$ ipython --no-banner

In [1]: import numpy as np

In [2]: np.set_printoptions(suppress=True, linewidth=100)

In [3]: arr = np.load("data.npy")

In [4]: arr
Out[4]: 
array([[-0.1, -0.6, -0.1],
       [ 0.4,  0.2,  0.8],
       [ 0.2,  0.1,  0.4],
       [-0.3,  0.4, -0.7],
       [-0.8, -0.7, -1. ],
       [ 0.3,  0.2,  0.7],
       [-0.5, -0.4, -0.9],
       [-0.3, -0.3, -0.5],
       [-0.6, -0.8, -0.9],
       [ 0.1,  0.8,  0. ],
       [ 0.1,  0.1,  0.1],
       [-0.2, -0.3, -0.4],
       [-0.3,  0. , -0.6],
       [ 0.1,  0.2,  0.2],
       [ 0.3,  0.7,  0.6],
       [-0.1,  0. , -0.3],
       [-0.2, -0.1, -0.5]])

In [5]: Xs = (arr - arr.mean(axis=0)) / arr.std(axis=0)

In [6]: np.round(Xs.std(axis=0), 1)
Out[6]: array([1., 1., 1.])

In [7]: coef = np.linalg.lstsq(np.delete(Xs, 1, axis=1), Xs[:, 1])[0]

In [8]: coef.round(1)
Out[8]: array([ 2. , -1.3])

In [9]: round(1 - np.var(Xs[:, 1] - np.delete(Xs, 1, axis=1) @ coef), 1)
Out[9]: np.float64(0.6)

In [10]: other = np.c_[arr[:, :1] @ np.array([[3]]), np.array([-1, 0, -3, 3, 1, 2, 3, 3, 2, -3, -1, -2, -2, -2, 1, 0, -1])]

In [11]: other.round(1)
Out[11]: 
array([[-0.3, -1. ],
       [ 1.2,  0. ],
       [ 0.6, -3. ],
       [-0.9,  3. ],
       [-2.4,  1. ],
       [ 0.9,  2. ],
       [-1.5,  3. ],
       [-0.9,  3. ],
       [-1.8,  2. ],
       [ 0.3, -3. ],
       [ 0.3, -1. ],
       [-0.6, -2. ],
       [-0.9, -2. ],
       [ 0.3, -2. ],
       [ 0.9,  1. ],
       [-0.3,  0. ],
       [-0.6, -1. ]])

In [12]: np.round(np.linalg.norm(other - arr @ np.linalg.lstsq(arr, other)[0], axis=0), 1) + 0
Out[12]: array([0. , 7.6])

In [13]: np.round(np.linalg.norm(np.linalg.qr(arr)[0].T @ other, axis=0) ** 2 / ((other ** 2).sum(axis=0) + 1e-12), 1)
Out[13]: array([1. , 0.2])

In [14]: P = arr @ np.linalg.solve(arr.T @ arr, arr.T)

In [15]: np.round(np.trace(P), 1)
Out[15]: np.float64(3.0)

In [16]: np.round(np.diag(P), 1) + 0
Out[16]: array([0.2, 0.1, 0. , 0.3, 0.7, 0.2, 0.1, 0. , 0.2, 0.3, 0. , 0.1, 0.1, 0. , 0.3, 0.1, 0.1])

In [17]: np.linalg.matrix_rank(np.eye(17) - P)
Out[17]: np.int64(14)

In [18]: X = np.loadtxt("case8.csv", delimiter=",")

In [19]: X.round(1) + 0
Out[19]: 
array([[-0.2,  0.2,  0.6, -0.6, -0.5],
       [ 0.2, -0.1,  0.8,  0.3,  0.4],
       [-0.8, -0.6,  0.1,  0.1,  0. ],
       [ 0. , -0.1, -0.1, -0.7,  0.6],
       [-0.6,  0.7,  0. ,  0.2,  0.4]])

In [20]: np.allclose(X, X.T)
Out[20]: False

In [21]: assert X == X.T
Traceback (most recent call last):
  Cell In[21], line 1
    assert X == X.T
ValueError: The truth value of an array with more than one element is ambiguous. Use a.any() or a.all()


In [22]: np.allclose(X @ X.T, X.T @ X)
Out[22]: True

In [23]: np.round((X + X.T) / 2, 1) + 0
Out[23]: 
array([[-0.2,  0.2, -0.1, -0.3, -0.6],
       [ 0.2, -0.1,  0.1,  0.1,  0.6],
       [-0.1,  0.1,  0.1,  0. ,  0. ],
       [-0.3,  0.1,  0. , -0.7,  0.4],
       [-0.6,  0.6,  0. ,  0.4,  0.4]])

In [24]: np.round(np.sort(np.abs(np.linalg.eigvals(X))), 1)
Out[24]: array([1., 1., 1., 1., 1.])

In [25]: feats = np.load("layer14.npy")

In [26]: feats
Out[26]: 
array([[0, 0, 0, 0],
       [2, 2, 0, 0],
       [0, 0, 0, 0],
       [0, 0, 2, 2]])

In [27]: np.linalg.matrix_power(feats, 3)
Out[27]: 
array([[0, 0, 0, 0],
       [8, 8, 0, 0],
       [0, 0, 0, 0],
       [0, 0, 8, 8]])

In [28]: np.round(np.sort(np.abs(np.linalg.eigvals(feats))), 1)
Out[28]: array([0., 0., 2., 2.])

In [29]: (feats + feats.T) / 2
Out[29]: 
array([[0., 1., 0., 0.],
       [1., 2., 0., 0.],
       [0., 0., 0., 1.],
       [0., 0., 1., 2.]])

In [30]: np.linalg.matrix_rank(feats - feats[0, 0] * np.eye(4))
Out[30]: np.int64(2)

In [31]: np.round(np.sort(np.linalg.eigvals(feats)), 1)
Out[31]: array([0., 0., 2., 2.])

In [32]: def softmax(z):
    ...:     e = np.exp(z - z.max(axis=-1, keepdims=True))
    ...:     return e / e.sum(axis=-1, keepdims=True)
    ...: 

In [33]: np.round(softmax(10 * feats[3]), 1) + 0
Out[33]: array([0. , 0. , 0.5, 0.5])

In [34]: np.round(softmax(feats).sum(axis=1), 1)
Out[34]: array([1., 1., 1., 1.])

In [35]: att = feats @ feats.T / np.sqrt(4)

In [36]: softmax(att).round(6).argmax(axis=1)
Out[36]: array([0, 1, 0, 3])

In [37]: K = np.load("out13.npy")

In [38]: K.round(1)
Out[38]: 
array([[ 0. , -0.1,  1. ],
       [ 0.8,  0.5,  0.1],
       [ 0.6, -0.8, -0.1]])

In [39]: other = np.array([[-2, 1], [0, -1]])

In [40]: Z = np.kron(other, K)

In [41]: Z.shape
Out[41]: (6, 6)

In [42]: Z.round(1)
Out[42]: 
array([[-0. ,  0.3, -2. ,  0. , -0.1,  1. ],
       [-1.7, -1.1, -0.2,  0.8,  0.5,  0.1],
       [-1.1,  1.6,  0.2,  0.6, -0.8, -0.1],
       [ 0. , -0. ,  0. , -0. ,  0.1, -1. ],
       [ 0. ,  0. ,  0. , -0.8, -0.5, -0.1],
       [ 0. , -0. , -0. , -0.6,  0.8,  0.1]])

In [43]: vec = np.array([-3, -1, -1])

In [44]: target = K @ vec

In [45]: target.round(1)
Out[45]: array([-0.8, -3.1, -0.7])

In [46]: np.round(np.linalg.solve(K, target + K[:, 1]), 1) + 0
Out[46]: array([-3.,  0., -1.])

In [47]: q, vecs = np.linalg.qr(K[:, :1])[0], np.linalg.qr(K[:, 1:])[0]

In [48]: s = np.linalg.svd(q.T @ vecs, compute_uv=False)

In [49]: s.round(1) + 0
Out[49]: array([0.])

In [50]: vec = np.array([-4, -8, -6])

In [51]: target = K @ vec

In [52]: coef, lr = np.zeros(3), 1 / np.linalg.norm(K, 2) ** 2

In [53]: for i in range(12):
    ...:     coef -= lr * K.T @ (K @ coef - target)
    ...:     if i % 2 == 0: print(i, round(np.linalg.norm(K @ coef - target), 1))
    ...: 
0 0.0
2 0.0
4 0.0
6 0.0
8 0.0
10 0.0

In [54]: coef
Out[54]: array([-4., -8., -6.])
